$ ipython --no-banner

In [1]: import numpy as np

In [2]: np.set_printoptions(precision=1, suppress=True, linewidth=140)

In [3]: data = np.load("out8.npy")

In [4]: print(data)
[[ -6.6 -17.6 -19.5]
 [ -5.4 -15.6 -17.4]
 [  0.3  -2.6  -3.3]
 [  0.3  -2.2  -3. ]
 [  0.1  -0.4  -0.5]
 [  0.    0.    0.1]
 [  0.1   0.4   0.6]
 [  0.6   1.1   1.5]
 [  1.    1.5   2.1]
 [  3.1   3.2   4.1]
 [ 16.4  13.9  15.6]
 [ 19.   16.   17.8]
 [ 23.6  19.6  21.6]]

In [5]: left, sv, Vh = np.linalg.svd(data)

In [6]: print(np.argmax(sv[:-1] / (sv[1:] + 1e-6)) + 1)
2

In [7]: M2 = left[:, :2] @ np.diag(sv[:2]) @ Vh[:2]

In [8]: print(np.round(np.linalg.norm(data - M2) / np.linalg.norm(data), 1))
0.0

In [9]: print(M2.round(1) + 0)
[[ -6.6 -17.5 -19.6]
 [ -5.4 -15.6 -17.4]
 [  0.3  -2.8  -3.1]
 [  0.3  -2.5  -2.8]
 [  0.1  -0.4  -0.5]
 [  0.    0.    0.1]
 [  0.1   0.5   0.5]
 [  0.6   1.2   1.4]
 [  1.    1.7   1.9]
 [  3.1   3.5   3.9]
 [ 16.4  14.   15.5]
 [ 19.   16.   17.8]
 [ 23.6  19.5  21.7]]

In [10]: Xc = (data - data.mean(axis=0)) / data.std(axis=0)

In [11]: print(np.argwhere(np.abs(Xc) > 2))
[[12  0]]

In [12]: print(Xc.std(axis=0))
[1. 1. 1.]

In [13]: beta = np.linalg.lstsq(np.delete(Xc, 2, axis=1), Xc[:, 2])[0]

In [14]: print(beta.round(1) + 0)
[0. 1.]

In [15]: z = data[:, 1] > np.median(data[:, 1])

In [16]: f = data[z].mean(axis=0) - data[~z].mean(axis=0)

In [17]: print(np.argsort(-np.abs(f).round(6), kind="stable"))
[2 1 0]

In [18]: print(np.round((((data - data.mean(axis=0)) @ f > 0) == z).mean(), 1))
0.8

In [19]: print(z.astype(int))
[0 0 0 0 0 0 0 1 1 1 1 1 1]

In [20]: print(((data - data.mean(axis=0)) @ f > 0).astype(int))
[0 0 0 0 0 0 0 0 0 1 1 1 1]

In [21]: print(f)
[12.2 14.6 16.6]

In [22]: M2 = np.array([[1, 1], [1, -1]])

In [23]: rng = np.random.default_rng(70)

In [24]: mat = np.kron(M2, np.kron(M2, M2))[rng.permutation(8)][:3]

In [25]: print(mat)
[[ 1 -1 -1  1  1 -1 -1  1]
 [ 1  1  1  1  1  1  1  1]
 [ 1  1 -1 -1 -1 -1  1  1]]

In [26]: t3 = np.stack([mat, 5 * mat, mat[::-1]])

In [27]: print((t3 @ mat.T).shape)
(3, 3, 3)

In [28]: print(np.linalg.matrix_rank(t3.reshape(3, -1)))
2

In [29]: print(np.einsum("bij,cij->bc", t3, t3))
[[ 24 120   8]
 [120 600  40]
 [  8  40  24]]

In [30]: print(t3.sum(axis=0))
[[ 7 -5 -7  5  5 -7 -5  7]
 [ 7  7  7  7  7  7  7  7]
 [ 7  5 -7 -5 -5 -7  5  7]]

In [31]: print(t3.shape)
(3, 3, 8)

In [32]: t = np.radians(36)

In [33]: r_ = np.eye(8)

In [34]: r_[4, 4] = r_[7, 7] = np.cos(t)

In [35]: r_[4, 7], r_[7, 4] = -np.sin(t), np.sin(t)

In [36]: print(r_)
[[ 1.   0.   0.   0.   0.   0.   0.   0. ]
 [ 0.   1.   0.   0.   0.   0.   0.   0. ]
 [ 0.   0.   1.   0.   0.   0.   0.   0. ]
 [ 0.   0.   0.   1.   0.   0.   0.   0. ]
 [ 0.   0.   0.   0.   0.8  0.   0.  -0.6]
 [ 0.   0.   0.   0.   0.   1.   0.   0. ]
 [ 0.   0.   0.   0.   0.   0.   1.   0. ]
 [ 0.   0.   0.   0.   0.6  0.   0.   0.8]]

In [37]: M2 = mat @ r_.T

In [38]: print(np.round(np.linalg.det(r_), 1), np.round(np.trace(r_), 1))
1.0 7.6

In [39]: print(M2)
[[ 1.  -1.  -1.   1.   0.2 -1.  -1.   1.4]
 [ 1.   1.   1.   1.   0.2  1.   1.   1.4]
 [ 1.   1.  -1.  -1.  -1.4 -1.   1.   0.2]]

In [40]: x = np.array([-3, -3, 3, -4, -3, 0, 1, 1])

In [41]: h1 = np.maximum(M2 @ x, 0)

In [42]: print(np.maximum(M2 @ x, 0) - np.maximum(-M2 @ x, 0))
[-7.3 -5.3  0.4]

In [43]: print(h1)
[0.  0.  0.4]

In [44]: print(np.maximum(M2 @ (3 * x), 0))
[0.  0.  1.2]

In [45]: A = np.load("a.npy")

In [46]: print(A)
[[-3  0  0  0]
 [ 3  2  0  0]
 [-5  4 -5  0]
 [-2 -5 -1 -3]]

In [47]: print(np.prod(np.diag(A)), round(np.linalg.det(A), 1))
-90 -90.0

In [48]: print([int(np.linalg.matrix_rank(np.linalg.matrix_power(A, p))) for p in range(1, 5)])
[4, 4, 4, 4]

In [49]: print(np.linalg.matrix_rank(A - A[0, 0] * np.eye(4)))
3

In [50]: print(np.linalg.matrix_power(A - np.diag(np.diag(A)), 4))
[[0 0 0 0]
 [0 0 0 0]
 [0 0 0 0]
 [0 0 0 0]]

In [51]: proj = np.triu(np.array([[-1, -1, 1, -2], [3, -3, -2, -2], [-3, -3, -2, 0], [3, -2, -2, -3]]), 1) + np.eye(4)

In [52]: M2 = proj @ A @ np.linalg.inv(proj)

In [53]: print(proj @ A - A @ proj)
[[ -4.   9.   0.   0.]
 [ 14.   5.  13.  16.]
 [  0.  -5.  13.  -2.]
 [  0.  -2.  -8. -14.]]

In [54]: print(np.round(np.linalg.det(M2), 1))
-90.0

In [55]: W0 = np.loadtxt("m.csv", delimiter=",")

In [56]: print(W0)
[[-1.8 -4.2 -1. ]
 [-0.1 -1.3 -0.3]
 [ 1.6  2.6  1.1]
 [ 1.9  4.1  1. ]
 [ 0.3  2.8  0. ]
 [-1.2 -2.4 -0.4]
 [-1.5 -3.6 -1.2]
 [-0.3 -2.  -0.2]
 [ 1.   3.3  0. ]
 [ 0.4  0.9  0.4]
 [ 1.   1.3  0.4]
 [ 0.9  2.2  0.9]
 [-0.9 -3.  -0.7]
 [ 0.1  0.4  0.4]
 [-0.5 -0.9  0. ]
 [-0.1 -0.4  0.1]
 [ 0.2  0.4 -0.3]
 [-0.1  0.  -0.3]
 [-1.1 -4.5 -1. ]]

In [57]: Xc = W0 - W0.mean(axis=0)

In [58]: left, sv, Vh = np.linalg.svd(Xc, full_matrices=False)

In [59]: print(np.abs(Vh[-1]))
[0.7 0.1 0.7]

In [60]: print(np.abs(left[:, 0]).argmax())
3

In [61]: print(np.round(Xc.mean(axis=0), 1) + 0)
[0. 0. 0.]

In [62]: G = np.cov(W0, rowvar=False)

In [63]: print(np.polyfit(W0[:, 0], W0[:, 1], 1))
[ 2.4 -0.2]

In [64]: print(G.shape)
(3, 3)

In [65]: print(np.argsort(-W0.std(axis=0).round(6), kind="stable"))
[1 0 2]

In [66]: print(W0.std(axis=0))
[1.  2.5 0.6]

In [67]: Xc = (W0 - W0.mean(axis=0)) / W0.std(axis=0)

In [68]: print(np.argwhere(np.abs(Xc) > 2))
[]

In [69]: print(Xc.std(axis=0))
[1. 1. 1.]

In [70]: beta = np.linalg.lstsq(np.delete(Xc, 1, axis=1), Xc[:, 1])[0]

In [71]: print(round(float(1 - np.var(Xc[:, 1] - np.delete(Xc, 1, axis=1) @ beta)), 1))
0.9

In [72]: print(np.abs(beta).argmax())
0

In [73]: print(beta)
[0.9 0.1]

In [74]: m1 = np.array([[-7.0, 4.0], [-8.0, 5.0]])

In [75]: f = np.array([-1, 1])

In [76]: print(np.polyval(f, m1[1]))
[ 9. -4.]

In [77]: print(np.array([np.convolve(row, f, "same") for row in m1]))
[[  7. -11.]
 [  8. -13.]]

In [78]: print(np.correlate(m1[1], m1[0], "full"))
[-32.  76. -35.]

In [79]: J = np.array([[3.0, 1.0, 1.0, 1.0, 1.0],
    ...:     [1.0, 3.0, 1.0, 1.0, 1.0],
    ...:     [1.0, 1.0, 3.0, 1.0, 1.0],
    ...:     [1.0, 1.0, 1.0, 3.0, 1.0],
    ...:     [1.0, 1.0, 1.0, 1.0, 3.0]])

In [80]: print(round(np.linalg.det(J.T), 1))
112.0

In [81]: print(np.poly(J))
[   1.  -15.   80. -200.  240. -112.]

In [82]: print(np.round(np.linalg.det(J[::-1]), 1))
112.0

In [83]: print(round(np.linalg.det(2 * J), 1), round(np.linalg.det(J), 1))
3584.0 112.0

In [84]: print(np.round(np.linalg.eigvals(J).sum().real, 1))
15.0

In [85]: print(np.einsum("ij,ji->", J, J))
65.0

In [86]: evals, vecs = np.linalg.eig(J)

In [87]: print(round(np.prod(evals), 1))
112.0

In [88]: feats = np.load("dump.npy")

In [89]: print(feats)
[[ 1.1  5.  -3.   2.  -3. ]
 [ 2.   1.1  5.   0.  -3. ]
 [-2.   5.  -1.9  3.  -5. ]
 [ 5.  -4.   2.   2.1  1. ]
 [ 1.   5.  -3.   2.  -2.9]]

In [90]: W = np.array([[0, 1, 1, 0, 1, 1],
    ...:     [1, 1, 1, 0, 0, 1],
    ...:     [1, 0, 2, 0, 2, 1],
    ...:     [2, 2, 0, 0, 2, 2],
    ...:     [2, 0, 0, 0, 2, 1]])

In [91]: beta = np.array([-3, 0, -3, -1, -1, 0])

In [92]: hid = np.maximum(feats @ W + beta, 0)

In [93]: print((hid > 0).astype(int))
[[0 1 0 0 0 1]
 [0 1 1 0 1 1]
 [0 1 0 0 0 1]
 [1 1 1 0 1 1]
 [0 1 0 0 0 1]]

In [94]: print(np.linalg.matrix_rank(hid))
4

In [95]: Z = np.array([[1, 1], [0, -2], [-3, -1], [-2, -2], [0, 1], [-1, -3]])

In [96]: print((hid @ Z).round(6).argmax(axis=1))
[0 1 0 0 0]

In [97]: print(W @ Z)
[[-4 -5]
 [-3 -5]
 [-6 -2]
 [ 0 -6]
 [ 1  1]]

In [98]: print(hid @ Z)
[[ -4.1 -32.5]
 [-35.4 -26.6]
 [ -2.1 -24.3]
 [-13.  -21.6]
 [ -4.1 -32.3]]

In [99]: M2 = np.linalg.inv(feats)

In [100]: print(np.round(feats @ M2, 1) + 0)
[[1. 0. 0. 0. 0.]
 [0. 1. 0. 0. 0.]
 [0. 0. 1. 0. 0.]
 [0. 0. 0. 1. 0.]
 [0. 0. 0. 0. 1.]]

In [101]: print(np.round(np.linalg.inv(M2), 1) + 0)
[[ 1.1  5.  -3.   2.  -3. ]
 [ 2.   1.1  5.   0.  -3. ]
 [-2.   5.  -1.9  3.  -5. ]
 [ 5.  -4.   2.   2.1  1. ]
 [ 1.   5.  -3.   2.  -2.9]]

In [102]: print(M2.round(1) + 0)
[[ 1.9  0.  -0.2  0.  -1.7]
 [-5.2  0.1 -0.1 -0.1  5.5]
 [-4.5  0.2  0.   0.   4.5]
 [-6.4  0.   0.2  0.2  6.3]
 [-8.1  0.  -0.2  0.   8.3]]

In [103]: print(round(float(np.linalg.slogdet(feats)[0]), 1))
-1.0

In [104]: print(np.allclose(M2, feats.T))
False

In [105]: M2 = np.c_[data[:, :2] @ np.array([[-2, 1], [2, 2]]), np.array([1, 0, 0, 2, 0, 0, 1, 1, 1, 1, 2, 0, 1])]

In [106]: print(M2)
[[-22.  -41.8   1. ]
 [-20.4 -36.6   0. ]
 [ -5.8  -4.9   0. ]
 [ -5.   -4.1   2. ]
 [ -1.   -0.7   0. ]
 [  0.    0.    0. ]
 [  0.6   0.9   1. ]
 [  1.    2.8   1. ]
 [  1.    4.    1. ]
 [  0.2   9.5   1. ]
 [ -5.   44.2   2. ]
 [ -6.   51.    0. ]
 [ -8.   62.8   1. ]]

In [107]: print(np.linalg.matrix_rank(np.c_[data, M2]))
4

In [108]: print(np.round(np.linalg.norm(M2 - data @ np.linalg.lstsq(data, M2)[0], axis=0), 1) + 0)
[0.  0.  3.1]

In [109]: print(np.linalg.matrix_rank(M2))
3

In [110]: print(np.round(np.linalg.lstsq(data, M2[:, 0])[0], 1) + 0)
[-2.  2.  0.]
